% ipython --no-banner

In [1]: import numpy as np

In [2]: np.set_printoptions(precision=2, suppress=True, linewidth=100)

In [3]: tidy = lambda a: np.round(a, 2) + 0

In [4]: mat = np.loadtxt("m.csv", delimiter=",")

In [5]: mat
Out[5]: 
array([[9., 8., 5., 3., 4., 5., 7., 6., 4., 2., 6.],
       [8., 8., 4., 2., 2., 4., 6., 4., 4., 0., 6.],
       [5., 4., 3., 2., 3., 3., 4., 4., 2., 2., 3.],
       [3., 2., 2., 2., 3., 2., 2., 4., 0., 2., 1.],
       [4., 2., 3., 3., 5., 3., 3., 6., 0., 4., 1.],
       [5., 4., 3., 2., 3., 3., 4., 4., 2., 2., 3.],
       [7., 6., 4., 2., 3., 4., 6., 4., 4., 2., 5.],
       [6., 4., 4., 4., 6., 4., 4., 8., 0., 4., 2.],
       [4., 4., 2., 0., 0., 2., 4., 0., 4., 0., 4.],
       [2., 0., 2., 2., 4., 2., 2., 4., 0., 4., 0.],
       [6., 6., 3., 1., 1., 3., 5., 2., 4., 0., 5.]])

In [6]: # equal to its transpose

In [7]: vals, evecs = np.linalg.eigh(mat)

In [8]: tidy(np.abs(evecs[:, -1]))
Out[8]: array([0.46, 0.39, 0.27, 0.17, 0.25, 0.27, 0.37, 0.34, 0.19, 0.15, 0.29])

In [9]: np.unique(vals.round(6) + 0, return_counts=True)[1]
Out[9]: array([8, 1, 1, 1])

In [10]: tidy(np.linalg.eigvalsh(mat @ mat))
Out[10]: 
array([   0.  ,    0.  ,    0.  ,    0.  ,    0.  ,    0.  ,    0.  ,    0.  ,    8.78,  175.02,
       1665.2 ])

In [11]: tidy(np.linalg.svd(mat, compute_uv=False))
Out[11]: array([40.81, 13.23,  2.96,  0.  ,  0.  ,  0.  ,  0.  ,  0.  ,  0.  ,  0.  ,  0.  ])

In [12]: np.abs(evecs[:, -1]).round(6).argmax()
Out[12]: np.int64(0)

In [13]: tidy(np.linalg.eigvalsh(mat + 3 * np.eye(11)))
Out[13]: array([ 3.  ,  3.  ,  3.  ,  3.  ,  3.  ,  3.  ,  3.  ,  3.  ,  5.96, 16.23, 43.81])

In [14]: tidy(evecs @ np.diag(vals) @ evecs.T)
Out[14]: 
array([[9., 8., 5., 3., 4., 5., 7., 6., 4., 2., 6.],
       [8., 8., 4., 2., 2., 4., 6., 4., 4., 0., 6.],
       [5., 4., 3., 2., 3., 3., 4., 4., 2., 2., 3.],
       [3., 2., 2., 2., 3., 2., 2., 4., 0., 2., 1.],
       [4., 2., 3., 3., 5., 3., 3., 6., 0., 4., 1.],
       [5., 4., 3., 2., 3., 3., 4., 4., 2., 2., 3.],
       [7., 6., 4., 2., 3., 4., 6., 4., 4., 2., 5.],
       [6., 4., 4., 4., 6., 4., 4., 8., 0., 4., 2.],
       [4., 4., 2., 0., 0., 2., 4., 0., 4., 0., 4.],
       [2., 0., 2., 2., 4., 2., 2., 4., 0., 4., 0.],
       [6., 6., 3., 1., 1., 3., 5., 2., 4., 0., 5.]])

In [15]: rng = np.random.default_rng(72)

In [16]: lab = rng.permutation(11)

In [17]: lab
Out[17]: array([ 8,  1,  2,  6,  5,  7,  3, 10,  4,  9,  0])

In [18]: Y = mat[lab][:, lab]

In [19]: tidy(np.sort(np.abs(np.linalg.eigvals(Y))))
Out[19]: array([ 0.  ,  0.  ,  0.  ,  0.  ,  0.  ,  0.  ,  0.  ,  0.  ,  2.96, 13.23, 40.81])

In [20]: tidy(np.linalg.det(Y)), tidy(np.linalg.det(mat[lab]))
Out[20]: (np.float64(0.0), np.float64(0.0))

In [21]: np.diag(Y)
Out[21]: array([4., 8., 3., 6., 3., 8., 2., 5., 5., 4., 9.])

In [22]: np.allclose(Y, mat)
Out[22]: False
